$ python -q
>>> import numpy as np
>>> import numpy.linalg as la
>>> np.set_printoptions(precision=2, suppress=True, linewidth=100, sign=" ")
>>> def rd(a):
...     return np.round(a, 2) + 0
... 
>>> data = np.loadtxt("dump.csv", delimiter=",")
>>> data
array([[ 0.  , -1.  , -0.7 ,  1.  ,  0.3 ,  1.6 ,  0.7 , -0.4 ,  1.  ,  0.5 , -0.3 ,  0.  , -1.5 ,
         1.7 ,  0.4 ],
       [-0.5 , -0.2 , -2.  , -0.1 , -1.  ,  1.2 ,  1.2 , -1.  , -0.2 , -0.4 , -3.2 ,  1.6 , -1.1 ,
         0.7 , -0.9 ],
       [ 0.8 ,  0.5 , -3.  , -0.2 ,  1.5 , -0.3 , -1.4 ,  0.1 ,  0.  , -1.1 , -0.6 ,  0.  , -0.9 ,
         0.9 , -0.8 ],
       [-1.7 ,  0.3 ,  0.6 , -1.5 ,  1.9 ,  1.7 ,  2.4 ,  1.  , -0.2 , -0.6 , -0.7 ,  0.3 ,  3.2 ,
         0.6 , -1.9 ],
       [ 1.7 ,  1.8 ,  0.5 , -0.3 , -0.4 , -1.  , -1.3 ,  0.  ,  0.7 , -0.7 ,  0.5 , -0.6 ,  0.9 ,
        -0.3 ,  0.4 ],
       [ 0.3 , -0.7 ,  1.4 ,  0.9 ,  0.  ,  0.9 ,  1.  ,  0.6 , -0.5 , -0.3 ,  0.2 ,  1.9 , -1.  ,
        -1.9 , -0.8 ],
       [ 1.73,  1.68,  0.54, -0.33, -0.58, -0.95, -1.44, -0.1 ,  0.65, -0.56,  0.46, -0.79,  0.99,
        -0.45,  0.38],
       [-1.6 ,  0.7 ,  0.  , -1.  , -0.4 , -0.2 , -0.1 , -0.8 , -0.5 ,  0.3 , -0.1 ,  0.7 , -2.2 ,
        -0.7 ,  0.1 ],
       [ 0.1 ,  0.  , -1.4 ,  0.  ,  1.7 ,  0.4 , -0.9 ,  1.1 ,  1.8 ,  1.1 , -0.3 ,  1.4 ,  1.3 ,
         0.2 , -0.7 ]])
>>> def softmax(z):
...     e = np.exp(z - z.max(axis=-1, keepdims=True))
...     return e / e.sum(axis=-1, keepdims=True)
... 
>>> rd(softmax(data[4] + 4))
array([ 0.21,  0.24,  0.06,  0.03,  0.03,  0.01,  0.01,  0.04,  0.08,  0.02,  0.06,  0.02,  0.1 ,
        0.03,  0.06])
>>> rd(softmax(data).sum(axis=1))
array([ 1.,  1.,  1.,  1.,  1.,  1.,  1.,  1.,  1.])
>>> scores = data @ data.T / np.sqrt(15)
>>> rd(softmax(scores + np.triu(np.full(scores.shape, -np.inf), 1)))
array([[ 1.  ,  0.  ,  0.  ,  0.  ,  0.  ,  0.  ,  0.  ,  0.  ,  0.  ],
       [ 0.01,  0.99,  0.  ,  0.  ,  0.  ,  0.  ,  0.  ,  0.  ,  0.  ],
       [ 0.02,  0.05,  0.93,  0.  ,  0.  ,  0.  ,  0.  ,  0.  ,  0.  ],
       [ 0.  ,  0.  ,  0.  ,  1.  ,  0.  ,  0.  ,  0.  ,  0.  ,  0.  ],
       [ 0.01,  0.  ,  0.06,  0.01,  0.92,  0.  ,  0.  ,  0.  ,  0.  ],
       [ 0.02,  0.03,  0.  ,  0.03,  0.01,  0.91,  0.  ,  0.  ,  0.  ],
       [ 0.  ,  0.  ,  0.02,  0.  ,  0.46,  0.01,  0.5 ,  0.  ,  0.  ],
       [ 0.04,  0.14,  0.04,  0.01,  0.02,  0.07,  0.02,  0.68,  0.  ],
       [ 0.02,  0.02,  0.07,  0.08,  0.01,  0.01,  0.01,  0.  ,  0.77]])
>>> softmax(scores).round(6).argmax(axis=1)
array([ 0,  1,  2,  3,  6,  5,  6,  7,  8])
